>>> import numpy as np
>>> import numpy.linalg as la
>>> np.set_printoptions(precision=4, suppress=True, linewidth=120, legacy="1.25")
>>> F = np.load("w.npy")
>>> print(F)
[[4. 1. 0.]
 [0. 4. 1.]
 [0. 0. 4.]]
>>> # triangular
>>> vals, V = la.eig(F)
>>> print(np.sort(la.eigvals(la.inv(F))))
[0.25 0.25 0.25]
>>> print(np.sort(la.eigvals(F @ F)))
[16. 16. 16.]
>>> print(vals)
[4. 4. 4.]
>>> print(np.round(la.norm(F, "nuc"), 4))
12.125
>>> print(round(la.norm(F, 1), 4), np.round(la.norm(F, np.inf), 4))
5.0 5.0
>>> print(round(float(la.norm(F[2], 1)), 4), round(float(la.norm(F[2], np.inf)), 4))
4.0 4.0
>>> print(round(float(la.norm(F) ** 2 / la.norm(F, 2) ** 2), 4))
2.2289
>>> B = F / la.norm(F, axis=1, keepdims=True)
>>> G = B @ B.T
>>> print((G - 2 * np.eye(3)).round(6).argmax(axis=1))
[1 2 1]
>>> print(G)
[[1.     0.2353 0.    ]
 [0.2353 1.     0.2425]
 [0.     0.2425 1.    ]]
>>> print(G[1])
[0.2353 1.     0.2425]
>>> th = np.radians(45)
>>> Rm = np.eye(3)
>>> Rm[1, 1] = Rm[0, 0] = np.cos(th)
>>> Rm[1, 0], Rm[0, 1] = -np.sin(th), np.sin(th)
>>> print(Rm)
[[ 0.7071  0.7071  0.    ]
 [-0.7071  0.7071  0.    ]
 [ 0.      0.      1.    ]]
>>> B = F @ Rm.T
>>> print(np.allclose(la.norm(F, axis=1), la.norm(B, axis=1)))
True
>>> print(B)
[[ 3.5355 -2.1213  0.    ]
 [ 2.8284  2.8284  1.    ]
 [ 0.      0.      4.    ]]
>>> A = np.load("dump.npy")
>>> print(A)
[[ 0.3686 -2.8654 -0.8084]
 [ 2.7643  0.0268  1.1652]
 [ 1.1057  0.888  -2.6436]]
>>> O = A.astype(float).copy()
>>> for j in range(3):
...     O[:, j] -= O[:, :j] @ (O[:, :j].T @ O[:, j])
...     O[:, j] /= la.norm(O[:, j])
... 
>>> print(O)
[[ 0.1229 -0.9551 -0.2695]
 [ 0.9214  0.0089  0.3884]
 [ 0.3686  0.296  -0.8812]]
>>> print(np.round(O.T @ O, 4) + 0)
[[1. 0. 0.]
 [0. 1. 0.]
 [0. 0. 1.]]
>>> rng = np.random.default_rng(104)
>>> z = rng.permutation(3)
>>> B = A[:, z] * rng.choice([-1, 1], 3)
>>> print(B)
[[ 0.8084  0.3686  2.8654]
 [-1.1652  2.7643 -0.0268]
 [ 2.6436  1.1057 -0.888 ]]
>>> Uu, _, Vt = la.svd(A.T @ B)
>>> print(np.round(Uu @ Vt, 4) + 0)
[[ 0.  1.  0.]
 [ 0.  0. -1.]
 [-1.  0.  0.]]
>>> print(np.round(la.lstsq(A, B)[0], 4) + 0)
[[ 0.  1.  0.]
 [ 0.  0. -1.]
 [-1.  0.  0.]]
